$ ipython --no-banner

In [1]: import numpy as np

In [2]: np.set_printoptions(precision=3, suppress=True, linewidth=200, sign=" ")

In [3]: out = np.array([[2, -2, 0, -2], [-1, -1, -1, 2], [1, -2, 2, 2], [1, 1, -2, -2]])

In [4]: W0 = np.tril(out)

In [5]: W0
Out[5]: 
array([[ 2,  0,  0,  0],
       [-1, -1,  0,  0],
       [ 1, -2,  2,  0],
       [ 1,  1, -2, -2]])

In [6]: r0 = np.array([2, -2, 1])

In [7]: np.polyval(r0, W0[1])
Out[7]: array([ 5,  5,  1,  1])

In [8]: print(np.cross(W0[1, :3], W0[2, :3]))
[-2  2  3]

In [9]: W0.ravel(order="F")
Out[9]: array([ 2, -1,  1,  1,  0, -1, -2,  1,  0,  0,  2, -2,  0,  0,  0, -2])

In [10]: W0.reshape(2, -1)
Out[10]: 
array([[ 2,  0,  0,  0, -1, -1,  0,  0],
       [ 1, -2,  2,  0,  1,  1, -2, -2]])

In [11]: t3 = W0.reshape(4, 2, -1)

In [12]: t3.transpose(1, 0, 2)
Out[12]: 
array([[[ 2,  0],
        [-1, -1],
        [ 1, -2],
        [ 1,  1]],

       [[ 0,  0],
        [ 0,  0],
        [ 2,  0],
        [-2, -2]]])

In [13]: np.swapaxes(t3, 1, 2)[1]
Out[13]: 
array([[-1,  0],
       [-1,  0]])

In [14]: t3.shape
Out[14]: (4, 2, 2)

In [15]: rng = np.random.default_rng(805328)

In [16]: idx = rng.permutation(4)

In [17]: idx
Out[17]: array([ 1,  0,  3,  2])

In [18]: out = W0[idx][:, idx]

In [19]: np.diag(out)
Out[19]: array([-1,  2, -2,  2])

In [20]: out
Out[20]: 
array([[-1, -1,  0,  0],
       [ 0,  2,  0,  0],
       [ 1,  1, -2, -2],
       [-2,  1,  0,  2]])

In [21]: np.allclose(out, W0)
Out[21]: False

In [22]: m1 = np.load("a.npy")

In [23]: m1
Out[23]: 
array([[ 2,  0,  2,  0,  2,  0],
       [ 1,  0,  1,  0,  1,  0],
       [ 0,  2,  0,  2,  0,  2],
       [ 2,  0,  2,  0,  2,  0],
       [ 1,  0,  1,  0,  1,  0],
       [ 0,  2,  0,  2,  0,  2]])

In [24]: U, sig, Vt = np.linalg.svd(m1)

In [25]: np.argmax(sig[:-1] / (sig[1:] + 1e-6)) + 1
Out[25]: np.int64(2)

In [26]: out = U[:, :2] @ np.diag(sig[:2]) @ Vt[:2]

In [27]: np.linalg.matrix_rank(out)
Out[27]: np.int64(2)

In [28]: np.round(np.linalg.norm(m1 - out) / np.linalg.norm(m1), 3)
Out[28]: np.float64(0.0)

In [29]: out = m1 + rng.integers(-2, 3, (6, 2)) @ rng.integers(-2, 3, (2, 6))

In [30]: out
Out[30]: 
array([[ 0, -1,  4, -2,  1, -2],
       [-1,  1,  3, -2,  2, -1],
       [ 0,  6,  0,  2,  4,  4],
       [ 2,  0,  2,  0,  2,  0],
       [-5,  1,  7, -6,  2, -4],
       [-2,  3,  2,  0,  1,  1]])

In [31]: print(np.abs(out - m1).sum(axis=1))
[ 10   9  10   0  24   9]

In [32]: np.round(np.trace(np.linalg.pinv(out) @ out), 3)
Out[32]: np.float64(4.0)

In [33]: print(np.unique(out.round(6), axis=0).shape)
(6, 6)

In [34]: np.linalg.lstsq(out[:-1].T, out[-1])[2]
Out[34]: np.int32(4)

In [35]: np.abs(np.diag(np.linalg.qr(out)[1])) > 1e-9
Out[35]: array([ True,  True,  True,  True, False, False])

In [36]: np.round(out @ np.linalg.pinv(out) @ out, 3) + 0
Out[36]: 
array([[ 0., -1.,  4., -2.,  1., -2.],
       [-1.,  1.,  3., -2.,  2., -1.],
       [ 0.,  6.,  0.,  2.,  4.,  4.],
       [ 2.,  0.,  2.,  0.,  2.,  0.],
       [-5.,  1.,  7., -6.,  2., -4.],
       [-2.,  3.,  2.,  0.,  1.,  1.]])
